% python3 -q
>>> import numpy as np
>>> np.set_printoptions(precision=2, suppress=True, linewidth=140)
>>> def tidy(a):
...     return np.round(a, 2) + 0
... 
>>> F = np.array([[1, 0, 0, 0], [2, 1, 0, 0], [0, 1, 1, 0], [2, 0, 1, 1]])
>>> # triangular
>>> u = np.array([-2, 1, -1, -3])
>>> out = F + np.outer(u, np.eye(4)[2])
>>> np.linalg.matrix_rank(out - F)
np.int64(1)
>>> tidy(np.linalg.det(out) / np.linalg.det(F)), tidy(1 + np.linalg.solve(F, u)[2])
(np.float64(-5.0), np.float64(-5.0))
>>> np.linalg.matrix_rank(np.linalg.inv(out) - np.linalg.inv(F), tol=1e-8)
np.int64(1)
>>> out
array([[ 1.,  0., -2.,  0.],
       [ 2.,  1.,  1.,  0.],
       [ 0.,  1.,  0.,  0.],
       [ 2.,  0., -2.,  1.]])
>>> Q, V = np.linalg.qr(F[:, :1])[0], np.linalg.qr(F[:, 1:])[0]
>>> s = np.linalg.svd(Q.T @ V, compute_uv=False)
>>> tidy(s)
array([0.94])
>>> tidy(np.degrees(np.arccos(s.clip(0, 1))))
array([19.47])
>>> (s > 0.9).sum()
np.int64(1)
>>> np.einsum("ii->", F)
np.int64(4)
>>> np.einsum("ij,ji->", F, F)
np.int64(4)
>>> tidy(np.linalg.eigvals(F).sum().real)
np.float64(4.0)
>>> tidy(np.linalg.eigvals(F))
array([1., 1., 1., 1.])
>>> np.poly(F)
array([ 1., -4.,  6., -4.,  1.])
>>> x = np.array([0, 1, 2, 2])
>>> target = F @ x
>>> b, lr = np.zeros(4), 1 / np.linalg.norm(F, 2) ** 2
>>> for i in range(200):
...     b -= lr * F.T @ (F @ b - target)
...     if i % 50 == 0: print(i, round(np.linalg.norm(F @ b - target), 2))
... 
0 2.74
50 0.17
100 0.15
150 0.13
>>> print(tidy(np.linalg.cond(F)))
17.74
>>> tidy(b)
array([0.1 , 0.77, 2.26, 1.53])
>>> F.mean(axis=0)
array([1.25, 0.5 , 0.5 , 0.25])
>>> F.sum(axis=1)
array([1, 3, 2, 4])
>>> F.shape
(4, 4)
>>> print(np.diff(F, axis=0))
[[ 1  1  0  0]
 [-2  0  1  0]
 [ 2 -1  0  1]]
>>> F.sum(axis=0)
array([5, 2, 2, 1])
>>> tidy(np.linalg.svd(F, compute_uv=False))
array([3.25, 1.37, 1.22, 0.18])
>>> data = np.load("sample15.npy")
>>> data
array([[0, 0, 1, 1, 0],
       [0, 0, 0, 1, 0],
       [1, 0, 0, 0, 1],
       [1, 1, 0, 0, 0],
       [0, 0, 1, 0, 0]])
>>> # symmetric, so the eigenvalues are real
>>> np.abs(np.diag(np.linalg.qr(data)[1])) > 1e-9
array([ True,  True,  True,  True, False])
>>> tidy(np.trace(np.linalg.pinv(data) @ data))
np.float64(4.0)
>>> np.linalg.matrix_rank(data, rtol=0.1)
np.int64(4)
>>> np.linalg.cond(data) > 100
np.True_
>>> np.argsort(-np.linalg.norm(data, axis=0).round(6), kind="stable")[:3]
array([0, 2, 3])
>>> def softmax(z):
...     e = np.exp(z - z.max(axis=-1, keepdims=True))
...     return e / e.sum(axis=-1, keepdims=True)
... 
>>> tidy(softmax(data[4]))
array([0.15, 0.15, 0.4 , 0.15, 0.15])
>>> tidy(softmax(data).sum(axis=1))
array([1., 1., 1., 1., 1.])
>>> tidy(softmax(data[4] + -1))
array([0.15, 0.15, 0.4 , 0.15, 0.15])
>>> S = data @ data.T / np.sqrt(5)
>>> tidy(softmax(S + np.triu(np.full(S.shape, -np.inf), 1)))
array([[1.  , 0.  , 0.  , 0.  , 0.  ],
       [0.5 , 0.5 , 0.  , 0.  , 0.  ],
       [0.22, 0.22, 0.55, 0.  , 0.  ],
       [0.17, 0.17, 0.26, 0.41, 0.  ],
       [0.26, 0.16, 0.16, 0.16, 0.26]])
>>> tidy(softmax(S)[4] @ data)
array([0.33, 0.16, 0.51, 0.42, 0.16])
>>> Uu, s, Vt = np.linalg.svd(data)
>>> tidy(s)
array([1.73, 1.73, 1.  , 1.  , 0.  ])
>>> np.argmax(s[:-1] / (s[1:] + 1e-6)) + 1
np.int64(4)
>>> out = Uu[:, :4] @ np.diag(s[:4]) @ Vt[:4]
>>> np.linalg.matrix_rank(out)
np.int64(4)
>>> tidy(np.linalg.norm(data - out) / np.linalg.norm(data))
np.float64(0.0)
>>> w, V = np.linalg.eigh(data)
>>> tidy(V.T @ V)
array([[1., 0., 0., 0., 0.],
       [0., 1., 0., 0., 0.],
       [0., 0., 1., 0., 0.],
       [0., 0., 0., 1., 0.],
       [0., 0., 0., 0., 1.]])
>>> tidy(np.linalg.eigvalsh(data + 3 * np.eye(5)))
array([1.27, 2.  , 3.  , 4.  , 4.73])
>>> print(np.unique(w.round(6) + 0, return_counts=True)[1])
[1 1 1 1 1]
>>> (w > 1e-8).sum(), (w < -1e-8).sum()
(np.int64(2), np.int64(2))
>>> print(np.abs(V[:, -1]).round(6).argmax())
0
>>> mat = np.loadtxt("case2.csv", delimiter=",")
>>> mat
array([[ -3.,  -2.,  -1.,   3.,  -3.,  -3.,   3.,   3.,   2.,   0.],
       [  0.,  -3.,   2.,   1.,  -1.,  -1.,   6.,   5.,   3.,  -1.],
       [ -2.,  -6.,   2.,  -2.,   2.,  -3.,   5.,   3.,   5.,  -3.],
       [ -3.,  -9.,  -1.,   1.,   5.,  -5.,   8.,   0.,   3.,  -6.],
       [ -1.,  -9.,  -2.,   2.,   6.,  -7.,   6.,   3.,   5.,  -9.],
       [  1.,  -7.,  -2.,   3.,   4.,  -5.,   5.,   1.,   5.,  -8.],
       [  4.,  -4.,  -4.,   4.,   1.,  -3.,   5.,  -1.,   3.,  -6.],
       [  4.,  -2.,  -3.,   2.,   1.,  -3.,   8.,  -3.,   1.,  -3.],
       [  3.,  -4.,   0.,   0.,  -2.,  -3.,   7.,   0.,  -1.,  -4.],
       [  4.,  -5.,  -1.,   0.,  -4.,   0.,   8.,   2.,  -4.,  -5.],
       [  3.,  -3.,  -2.,  -2.,  -4.,   2.,  11.,   1.,  -6.,  -2.],
       [  0.,  -5.,  -2.,  -3.,  -4.,   5.,  14.,   2.,  -3.,  -2.],
       [  0.,  -7.,  -4.,  -2.,  -5.,   5.,  14.,   0.,  -4.,  -4.],
       [ -2.,  -6.,  -4.,  -4.,  -4.,   6.,  12.,  -3.,  -7.,  -4.],
       [ -4.,  -4.,  -1.,  -1.,  -7.,   4.,  14.,  -2.,  -5.,  -2.],
       [ -1.,  -2.,  -4.,  -3.,  -6.,   5.,  17.,  -5.,  -5.,  -5.],
       [ -4.,  -5.,  -6.,   0.,  -6.,   3.,  18.,  -2.,  -7.,  -6.],
       [ -2.,  -2.,  -7.,  -1.,  -3.,   6.,  18.,  -3.,  -5.,  -4.],
       [ -5.,  -1.,  -7.,  -1.,  -5.,   3.,  15.,  -6.,  -4.,  -4.],
       [ -3.,   1.,  -9.,  -1.,  -2.,   1.,  13.,  -9.,  -4.,  -5.],
       [ -2.,   2.,  -6.,  -4.,  -5.,   4.,  11.,  -6.,  -4.,  -4.],
       [ -2.,   3.,  -9.,  -3.,  -6.,   5.,   9.,  -3.,  -7.,  -7.],
       [ -5.,   3.,  -6.,  -5.,  -4.,   7.,   9.,  -2.,  -4.,  -5.],
       [ -5.,   4.,  -5.,  -7.,  -6.,   6.,  12.,  -2.,  -2.,  -4.],
       [ -3.,   4.,  -7.,  -9.,  -6.,   3.,   9.,  -5.,  -5.,  -6.],
       [  0.,   1.,  -5.,  -9.,  -3.,   6.,  11.,  -3.,  -5.,  -9.],
       [  0.,   2.,  -5., -12.,  -5.,   9.,   8.,  -1.,  -6., -10.],
       [  1.,   2.,  -6., -14.,  -2.,  10.,  11.,  -3.,  -3., -10.],
       [  2.,   2.,  -5., -11.,  -4.,   8.,  10.,   0.,  -5., -10.],
       [  2.,   4.,  -3., -11.,  -3.,   5.,   8.,  -2.,  -8.,  -9.],
       [  3.,   3.,  -6.,  -8.,   0.,   7.,  10.,  -4.,  -6., -12.],
       [  1.,   4.,  -9.,  -5.,   0.,   7.,   8.,  -6.,  -7., -14.]])
>>> Xs = (mat - mat.mean(axis=0)) / mat.std(axis=0)
>>> tidy(Xs.std(axis=0))
array([1., 1., 1., 1., 1., 1., 1., 1., 1., 1.])
>>> b = np.linalg.lstsq(np.delete(Xs, 3, axis=1), Xs[:, 3])[0]
>>> tidy(1 - np.var(Xs[:, 3] - np.delete(Xs, 3, axis=1) @ b))
np.float64(0.85)
>>> print(np.abs(b).argmax())
4
>>> Xs = mat - mat.mean(axis=0)
>>> V = np.linalg.svd(Xs)[2][:1]
>>> out = Xs - Xs @ V.T @ V
>>> tidy(np.diag(V.T @ V))
array([0.  , 0.13, 0.06, 0.2 , 0.07, 0.24, 0.06, 0.06, 0.16, 0.03])
>>> tidy(out.std(axis=0))
array([2.7 , 2.47, 1.96, 2.68, 2.43, 1.48, 3.21, 2.35, 1.84, 2.93])
>>> tidy(np.cov(Xs @ V.T, rowvar=False))
np.float64(77.32)
>>> np.linalg.norm(out, axis=1).round(6).argmax()
np.int64(16)
>>> d = np.linalg.norm(mat[:, None] - mat[None], axis=-1)
>>> d.shape
(32, 32)
>>> d.mean(axis=1).argmax()
np.int64(4)
>>> np.unravel_index(d.round(6).argmax(), d.shape)
(np.int64(4), np.int64(27))
>>> C2 = np.cov(mat, rowvar=False)
>>> np.argsort(-mat.std(axis=0).round(6), kind="stable")
array([3, 5, 1, 8, 6, 4, 9, 7, 2, 0])
>>> proj = mat @ np.linalg.solve(mat.T @ mat, mat.T)
>>> tidy(np.linalg.eigvalsh(proj))
array([0., 0., 0., 0., 0., 0., 0., 0., 0., 0., 0., 0., 0., 0., 0., 0., 0., 0., 0., 0., 0., 0., 1., 1., 1., 1., 1., 1., 1., 1., 1., 1.])
>>> print(np.trace(proj))
10.0
>>> tidy(np.diag(proj))
array([0.27, 0.31, 0.25, 0.38, 0.41, 0.26, 0.4 , 0.33, 0.24, 0.29, 0.35, 0.26, 0.29, 0.41, 0.41, 0.31, 0.26, 0.4 , 0.18, 0.35, 0.15, 0.35,
       0.21, 0.32, 0.43, 0.09, 0.26, 0.42, 0.2 , 0.42, 0.29, 0.49])
>>> tidy(proj @ mat[:, 4])
array([-3., -1.,  2.,  5.,  6.,  4.,  1.,  1., -2., -4., -4., -4., -5., -4., -7., -6., -6., -3., -5., -2., -5., -6., -4., -6., -6., -3.,
       -5., -2., -4., -3.,  0.,  0.])
>>> np.linalg.matrix_rank(np.eye(32) - proj)
np.int64(22)
>>> K = np.loadtxt("test14.csv", delimiter=",")
>>> K
array([[13.,  6.,  0.,  0.,  6.,  0.,  0.,  6.,  9.],
       [ 6.,  8.,  0.,  0.,  4.,  0.,  0.,  4.,  6.],
       [ 0.,  0.,  4.,  0.,  0.,  0.,  0.,  0.,  0.],
       [ 0.,  0.,  0.,  4.,  0.,  0.,  0.,  0.,  0.],
       [ 6.,  4.,  0.,  0.,  8.,  0.,  0.,  4.,  6.],
       [ 0.,  0.,  0.,  0.,  0.,  4.,  0.,  0.,  0.],
       [ 0.,  0.,  0.,  0.,  0.,  0.,  4.,  0.,  0.],
       [ 6.,  4.,  0.,  0.,  4.,  0.,  0.,  8.,  6.],
       [ 9.,  6.,  0.,  0.,  6.,  0.,  0.,  6., 13.]])
>>> # symmetric
>>> w, V = np.linalg.eigh(K)
>>> x = np.array([1, 1, -1, 0, -1, 0, -1, 2, -2])
>>> tidy(V * np.sqrt(w) @ V.T)
array([[3.15, 0.77, 0.  , 0.  , 0.77, 0.  , 0.  , 0.77, 1.15],
       [0.77, 2.51, 0.  , 0.  , 0.51, 0.  , 0.  , 0.51, 0.77],
       [0.  , 0.  , 2.  , 0.  , 0.  , 0.  , 0.  , 0.  , 0.  ],
       [0.  , 0.  , 0.  , 2.  , 0.  , 0.  , 0.  , 0.  , 0.  ],
       [0.77, 0.51, 0.  , 0.  , 2.51, 0.  , 0.  , 0.51, 0.77],
       [0.  , 0.  , 0.  , 0.  , 0.  , 2.  , 0.  , 0.  , 0.  ],
       [0.  , 0.  , 0.  , 0.  , 0.  , 0.  , 2.  , 0.  , 0.  ],
       [0.77, 0.51, 0.  , 0.  , 0.51, 0.  , 0.  , 2.51, 0.77],
       [1.15, 0.77, 0.  , 0.  , 0.77, 0.  , 0.  , 0.77, 3.15]])
>>> np.abs(K).sum(axis=1).max(), np.abs(w).max()
(np.float64(40.0), np.float64(34.0))
>>> tidy(V * np.abs(w) @ V.T)
array([[13.,  6.,  0.,  0.,  6.,  0.,  0.,  6.,  9.],
       [ 6.,  8.,  0.,  0.,  4.,  0.,  0.,  4.,  6.],
       [ 0.,  0.,  4.,  0.,  0.,  0.,  0.,  0.,  0.],
       [ 0.,  0.,  0.,  4.,  0.,  0.,  0.,  0.,  0.],
       [ 6.,  4.,  0.,  0.,  8.,  0.,  0.,  4.,  6.],
       [ 0.,  0.,  0.,  0.,  0.,  4.,  0.,  0.,  0.],
       [ 0.,  0.,  0.,  0.,  0.,  0.,  4.,  0.,  0.],
       [ 6.,  4.,  0.,  0.,  4.,  0.,  0.,  8.,  6.],
       [ 9.,  6.,  0.,  0.,  6.,  0.,  0.,  6., 13.]])
>>> tidy(x @ K @ x / (x @ x)), tidy(w[0]), w[-1]
(np.float64(4.08), np.float64(4.0), np.float64(34.0))
